$ ipython --no-banner

In [1]: import numpy as np

In [2]: np.set_printoptions(suppress=True, linewidth=140)

In [3]: rng = np.random.default_rng(907)

In [4]: X = (rng.random((6, 6)) < 0.3) + np.eye(6)

In [5]: X /= X.sum(axis=1, keepdims=True)

In [6]: X.round(2)
Out[6]: 
array([[0.5 , 0.5 , 0.  , 0.  , 0.  , 0.  ],
       [0.  , 0.33, 0.  , 0.33, 0.33, 0.  ],
       [0.2 , 0.2 , 0.2 , 0.  , 0.2 , 0.2 ],
       [0.2 , 0.2 , 0.  , 0.4 , 0.2 , 0.  ],
       [0.25, 0.  , 0.  , 0.  , 0.5 , 0.25],
       [0.25, 0.  , 0.  , 0.  , 0.25, 0.5 ]])

In [7]: vec = np.array([5, 3, -3, 6, 8, 2])

In [8]: y = X @ vec

In [9]: y.round(2)
Out[9]: array([4.  , 5.67, 3.  , 5.6 , 5.75, 4.25])

In [10]: np.round(np.linalg.solve(X, X[:, 0]), 2)
Out[10]: array([1., 0., 0., 0., 0., 0.])

In [11]: np.round(np.linalg.solve(X.T, X[0]), 2)
Out[11]: array([1., 0., 0., 0., 0., 0.])

In [12]: np.round(np.linalg.solve(X, y + X[:, 3]), 2)
Out[12]: array([ 5.,  3., -3.,  7.,  8.,  2.])

In [13]: out = np.linalg.invert(X)
AttributeError: module 'numpy.linalg' has no attribute 'invert'


In [14]: out = np.linalg.inv(X)

In [15]: out.round(2)
Out[15]: 
array([[ 0.86, -2.57,  0.  ,  2.14,  1.14, -0.57],
       [ 1.14,  2.57,  0.  , -2.14, -1.14,  0.57],
       [-1.43, -1.71,  5.  ,  1.43, -0.57, -1.71],
       [-0.86, -0.43,  0.  ,  2.86, -1.14,  0.57],
       [-0.29,  0.86,  0.  , -0.71,  2.29, -1.14],
       [-0.29,  0.86,  0.  , -0.71, -1.71,  2.86]])

In [16]: Uu, sv, Vh = np.linalg.svd(X, full_matrices=False)

In [17]: np.round(Vh @ Vh.T, 2) + 0
Out[17]: 
array([[1., 0., 0., 0., 0., 0.],
       [0., 1., 0., 0., 0., 0.],
       [0., 0., 1., 0., 0., 0.],
       [0., 0., 0., 1., 0., 0.],
       [0., 0., 0., 0., 1., 0.],
       [0., 0., 0., 0., 0., 1.]])

In [18]: np.round(np.cumsum(sv ** 2) / np.sum(sv ** 2), 2)
Out[18]: array([0.58, 0.8 , 0.94, 0.97, 0.99, 1.  ])

In [19]: np.round(sv / sv[0], 2)
Out[19]: array([1.  , 0.61, 0.49, 0.21, 0.2 , 0.13])

In [20]: np.round(Uu.T @ Uu, 2) + 0
Out[20]: 
array([[1., 0., 0., 0., 0., 0.],
       [0., 1., 0., 0., 0., 0.],
       [0., 0., 1., 0., 0., 0.],
       [0., 0., 0., 1., 0., 0.],
       [0., 0., 0., 0., 1., 0.],
       [0., 0., 0., 0., 0., 1.]])

In [21]: vec = np.array([9, 3, -9, 4, -3, -7])

In [22]: y = X @ vec

In [23]: beta, lr = np.zeros(6), 1 / np.linalg.norm(X, 2) ** 2

In [24]: for i in range(30):
    ...:     beta -= lr * X.T @ (X @ beta - y)
    ...:     if i % 10 == 0: print(i, round(np.linalg.norm(X @ beta - y), 2))
    ...: 
0 4.85
10 1.66
20 1.1

In [25]: beta.round(2)
Out[25]: array([ 7.63,  4.05, -6.04,  3.73, -3.22, -6.28])

In [26]: round(np.linalg.cond(X), 2)
Out[26]: np.float64(7.62)
